% ipython --no-banner

In [1]: import numpy as np

In [2]: import numpy.linalg as la

In [3]: np.set_printoptions(precision=2, suppress=True, linewidth=100, sign=" ")

In [4]: feats = 0.7 ** np.abs(np.subtract.outer(np.arange(3), np.arange(3)))

In [5]: feats
Out[5]: 
array([[ 1.  ,  0.7 ,  0.49],
       [ 0.7 ,  1.  ,  0.7 ],
       [ 0.49,  0.7 ,  1.  ]])

In [6]: # equal to its transpose

In [7]: vals, V = la.eig(feats)

In [8]: np.round(feats @ V[:, 0] - vals[0] * V[:, 0], 2) + 0
Out[8]: array([ 0.,  0.,  0.])

In [9]: np.sort(la.eigvals(la.inv(feats)))
Out[9]: array([ 0.44,  1.96,  4.44])

In [10]: vals
Out[10]: array([ 2.26,  0.51,  0.23])

In [11]: vals, V = la.eigh(feats)

In [12]: V @ np.diag(vals) @ V.T
Out[12]: 
array([[ 1.  ,  0.7 ,  0.49],
       [ 0.7 ,  1.  ,  0.7 ],
       [ 0.49,  0.7 ,  1.  ]])

In [13]: (vals > 1e-8).sum(), (vals < -1e-8).sum()
Out[13]: (np.int64(3), np.int64(0))

In [14]: np.round(V.T @ V, 2) + 0
Out[14]: 
array([[ 1.,  0.,  0.],
       [ 0.,  1.,  0.],
       [ 0.,  0.,  1.]])

In [15]: vals
Out[15]: array([ 0.23,  0.51,  2.26])

In [16]: np.round(V.T @ feats @ V, 2) + 0
Out[16]: 
array([[ 0.23,  0.  ,  0.  ],
       [ 0.  ,  0.51,  0.  ],
       [ 0.  ,  0.  ,  2.26]])

In [17]: la.eigvalsh(feats + 5 * np.eye(3))
Out[17]: array([ 5.23,  5.51,  7.26])

In [18]: vals.sum(), np.trace(feats)
Out[18]: (np.float64(3.0), np.float64(3.0))

In [19]: la.eigvalsh(feats @ feats)
Out[19]: array([ 0.05,  0.26,  5.13])

In [20]: q, _ = la.qr(np.array([[0.0, 0.3, 0.3, 1.1, -0.2, -0.8, -1.6],
    ...:     [-0.8, 1.1, -1.7, -0.6, 1.3, 1.1, -0.2],
    ...:     [-0.2, 0.7, 0.1, 0.3, -1.0, -0.1, -1.2],
    ...:     [-1.1, -0.9, 0.0, -1.3, 0.2, 0.3, 1.3],
    ...:     [-1.0, 1.7, 0.0, 0.9, 0.6, -1.2, -0.1],
    ...:     [-0.3, -0.8, 0.3, -0.3, -2.3, 0.8, 0.2],
    ...:     [0.2, 1.2, -0.6, -0.7, 0.5, -0.4, 0.7]]))

In [21]: vals = np.array([-1, 0, 3, -3, -3, 3, 4])

In [22]: data = q @ np.diag(vals) @ q.T

In [23]: data
Out[23]: 
array([[ 1.63, -1.05,  0.42,  1.4 , -0.39, -0.12,  1.83],
       [-1.05,  1.16, -0.5 ,  0.25, -1.49, -0.67,  1.06],
       [ 0.42, -0.5 ,  1.88,  0.7 , -0.47, -2.44, -1.25],
       [ 1.4 ,  0.25,  0.7 , -0.62, -0.91,  0.19, -0.42],
       [-0.39, -1.49, -0.47, -0.91,  1.  ,  0.89, -0.1 ],
       [-0.12, -0.67, -2.44,  0.19,  0.89, -1.25,  0.01],
       [ 1.83,  1.06, -1.25, -0.42, -0.1 ,  0.01, -0.8 ]])

In [24]: left, sigma, Vh = la.svd(data)

In [25]: sigma.round(2) + 0
Out[25]: array([ 4.,  3.,  3.,  3.,  3.,  1.,  0.])

In [26]: out = left[:, :6] @ np.diag(sigma[:6]) @ Vh[:6]

In [27]: np.round(la.norm(data - out) / la.norm(data), 2)
Out[27]: np.float64(0.0)

In [28]: np.round(np.abs(data - out).max(), 2)
Out[28]: np.float64(0.0)

In [29]: round(la.norm(data - out, 2), 2), np.round(sigma[6], 2)
Out[29]: (np.float64(0.0), np.float64(0.0))

In [30]: A = np.array([[1, -2, 2, 1, 1, -1, -1, 3],
    ...:     [3, -2, 2, -1, 0, 0, 2, -1],
    ...:     [1, 2, -2, 0, 3, -1, -3, -2],
    ...:     [-1, 2, -1, 1, 2, -2, 2, 0],
    ...:     [3, 0, 3, -3, 3, -3, 0, -1],
    ...:     [-3, 3, 0, -1, 2, 2, 2, 0],
    ...:     [0, 1, -2, -2, 0, 1, 0, 2],
    ...:     [3, -2, -3, 1, 0, -2, -3, 1]])

In [31]: A
Out[31]: 
array([[ 1, -2,  2,  1,  1, -1, -1,  3],
       [ 3, -2,  2, -1,  0,  0,  2, -1],
       [ 1,  2, -2,  0,  3, -1, -3, -2],
       [-1,  2, -1,  1,  2, -2,  2,  0],
       [ 3,  0,  3, -3,  3, -3,  0, -1],
       [-3,  3,  0, -1,  2,  2,  2,  0],
       [ 0,  1, -2, -2,  0,  1,  0,  2],
       [ 3, -2, -3,  1,  0, -2, -3,  1]])

In [32]: rng = np.random.default_rng(52995)

In [33]: labels = rng.permutation(8)

In [34]: labels
Out[34]: array([ 7,  0,  6,  4,  1,  3,  2,  5])

In [35]: out = A[labels][:, labels]

In [36]: out
Out[36]: 
array([[ 1,  3, -3,  0, -2,  1, -3, -2],
       [ 3,  1, -1,  1, -2,  1,  2, -1],
       [ 2,  0,  0,  0,  1, -2, -2,  1],
       [-1,  3,  0,  3,  0, -3,  3, -3],
       [-1,  3,  2,  0, -2, -1,  2,  0],
       [ 0, -1,  2,  2,  2,  1, -1, -2],
       [-2,  1, -3,  3,  2,  0, -2, -1],
       [ 0, -3,  2,  2,  3, -1,  0,  2]])

In [37]: np.trace(out)
Out[37]: np.int64(4)

In [38]: np.allclose(out, A)
Out[38]: False

In [39]: X = np.loadtxt("x.csv", delimiter=",")

In [40]: X
Out[40]: 
array([[ 0., -3., -3., -2., -2.,  3., -1., -2.],
       [ 0.,  2.,  3.,  3., -1.,  0.,  1., -3.],
       [ 3.,  3., -1., -3.,  1.,  2.,  2.,  1.],
       [-2., -2., -1.,  2.,  3., -1., -2., -3.],
       [-2.,  3., -1., -2., -3., -2.,  2.,  3.],
       [-3.,  2., -1., -2., -2.,  3.,  0.,  0.],
       [-3.,  2., -1., -2., -2.,  3.,  0.,  0.],
       [ 3., -3.,  2.,  3.,  3., -1.,  3.,  3.],
       [ 3., -3., -1.,  2., -2., -1.,  3., -2.]])

In [41]: hat = X @ la.solve(X.T @ X, X.T)

In [42]: np.diag(hat)
Out[42]: array([ 1. ,  1. ,  1. ,  1. ,  1. ,  0.5,  0.5,  1. ,  1. ])

In [43]: hat.round(2) + 0
Out[43]: 
array([[ 1. ,  0. ,  0. ,  0. ,  0. ,  0. ,  0. ,  0. ,  0. ],
       [ 0. ,  1. ,  0. ,  0. ,  0. ,  0. ,  0. ,  0. ,  0. ],
       [ 0. ,  0. ,  1. ,  0. ,  0. ,  0. ,  0. ,  0. ,  0. ],
       [ 0. ,  0. ,  0. ,  1. ,  0. ,  0. ,  0. ,  0. ,  0. ],
       [ 0. ,  0. ,  0. ,  0. ,  1. ,  0. ,  0. ,  0. ,  0. ],
       [ 0. ,  0. ,  0. ,  0. ,  0. ,  0.5,  0.5,  0. ,  0. ],
       [ 0. ,  0. ,  0. ,  0. ,  0. ,  0.5,  0.5,  0. ,  0. ],
       [ 0. ,  0. ,  0. ,  0. ,  0. ,  0. ,  0. ,  1. ,  0. ],
       [ 0. ,  0. ,  0. ,  0. ,  0. ,  0. ,  0. ,  0. ,  1. ]])

In [44]: np.allclose(hat @ hat, hat)
Out[44]: True
